>>> import numpy as np
>>> np.set_printoptions(precision=3, suppress=True, linewidth=160)
>>> W0 = np.load("sample9.npy")
>>> W0
array([[ 1.   ,  0.   ,  0.   ,  0.   ,  0.   ,  0.   ,  0.   ,  0.   ,  0.   ,  0.   ],
       [ 0.   ,  1.   ,  0.   ,  0.   ,  0.   ,  0.   ,  0.   ,  0.   ,  0.   ,  0.   ],
       [ 0.   ,  0.   , -0.5  ,  0.   ,  0.   ,  0.   ,  0.   ,  0.   ,  0.   ,  0.866],
       [ 0.   ,  0.   ,  0.   ,  1.   ,  0.   ,  0.   ,  0.   ,  0.   ,  0.   ,  0.   ],
       [ 0.   ,  0.   ,  0.   ,  0.   ,  1.   ,  0.   ,  0.   ,  0.   ,  0.   ,  0.   ],
       [ 0.   ,  0.   ,  0.   ,  0.   ,  0.   ,  1.   ,  0.   ,  0.   ,  0.   ,  0.   ],
       [ 0.   ,  0.   ,  0.   ,  0.   ,  0.   ,  0.   ,  1.   ,  0.   ,  0.   ,  0.   ],
       [ 0.   ,  0.   ,  0.   ,  0.   ,  0.   ,  0.   ,  0.   ,  1.   ,  0.   ,  0.   ],
       [ 0.   ,  0.   ,  0.   ,  0.   ,  0.   ,  0.   ,  0.   ,  0.   ,  1.   ,  0.   ],
       [ 0.   ,  0.   , -0.866,  0.   ,  0.   ,  0.   ,  0.   ,  0.   ,  0.   , -0.5  ]])
>>> Q, R = np.linalg.qr(W0)
>>> Q.shape, R.shape
((10, 10), (10, 10))
>>> np.abs(np.diag(R))
array([1., 1., 1., 1., 1., 1., 1., 1., 1., 1.])
>>> R.round(3) + 0
array([[ 1.,  0.,  0.,  0.,  0.,  0.,  0.,  0.,  0.,  0.],
       [ 0.,  1.,  0.,  0.,  0.,  0.,  0.,  0.,  0.,  0.],
       [ 0.,  0.,  1.,  0.,  0.,  0.,  0.,  0.,  0.,  0.],
       [ 0.,  0.,  0.,  1.,  0.,  0.,  0.,  0.,  0.,  0.],
       [ 0.,  0.,  0.,  0.,  1.,  0.,  0.,  0.,  0.,  0.],
       [ 0.,  0.,  0.,  0.,  0.,  1.,  0.,  0.,  0.,  0.],
       [ 0.,  0.,  0.,  0.,  0.,  0.,  1.,  0.,  0.,  0.],
       [ 0.,  0.,  0.,  0.,  0.,  0.,  0.,  1.,  0.,  0.],
       [ 0.,  0.,  0.,  0.,  0.,  0.,  0.,  0.,  1.,  0.],
       [ 0.,  0.,  0.,  0.,  0.,  0.,  0.,  0.,  0., -1.]])
>>> abs(R[0, 0]), round(np.linalg.norm(W0[:, 0]), 3)
(np.float64(1.0), np.float64(1.0))
>>> Q
array([[ 1.   ,  0.   ,  0.   ,  0.   ,  0.   ,  0.   ,  0.   ,  0.   ,  0.   ,  0.   ],
       [-0.   ,  1.   ,  0.   ,  0.   ,  0.   ,  0.   ,  0.   ,  0.   ,  0.   ,  0.   ],
       [-0.   , -0.   , -0.5  ,  0.   ,  0.   ,  0.   ,  0.   ,  0.   ,  0.   , -0.866],
       [-0.   , -0.   ,  0.   ,  1.   ,  0.   ,  0.   ,  0.   ,  0.   ,  0.   ,  0.   ],
       [-0.   , -0.   ,  0.   , -0.   ,  1.   ,  0.   ,  0.   ,  0.   ,  0.   ,  0.   ],
       [-0.   , -0.   ,  0.   , -0.   , -0.   ,  1.   ,  0.   ,  0.   ,  0.   ,  0.   ],
       [-0.   , -0.   ,  0.   , -0.   , -0.   , -0.   ,  1.   ,  0.   ,  0.   ,  0.   ],
       [-0.   , -0.   ,  0.   , -0.   , -0.   , -0.   , -0.   ,  1.   ,  0.   ,  0.   ],
       [-0.   , -0.   ,  0.   , -0.   , -0.   , -0.   , -0.   , -0.   ,  1.   ,  0.   ],
       [-0.   , -0.   , -0.866, -0.   , -0.   , -0.   , -0.   , -0.   , -0.   ,  0.5  ]])
>>> np.allclose(R.T @ R, W0.T @ W0)
True
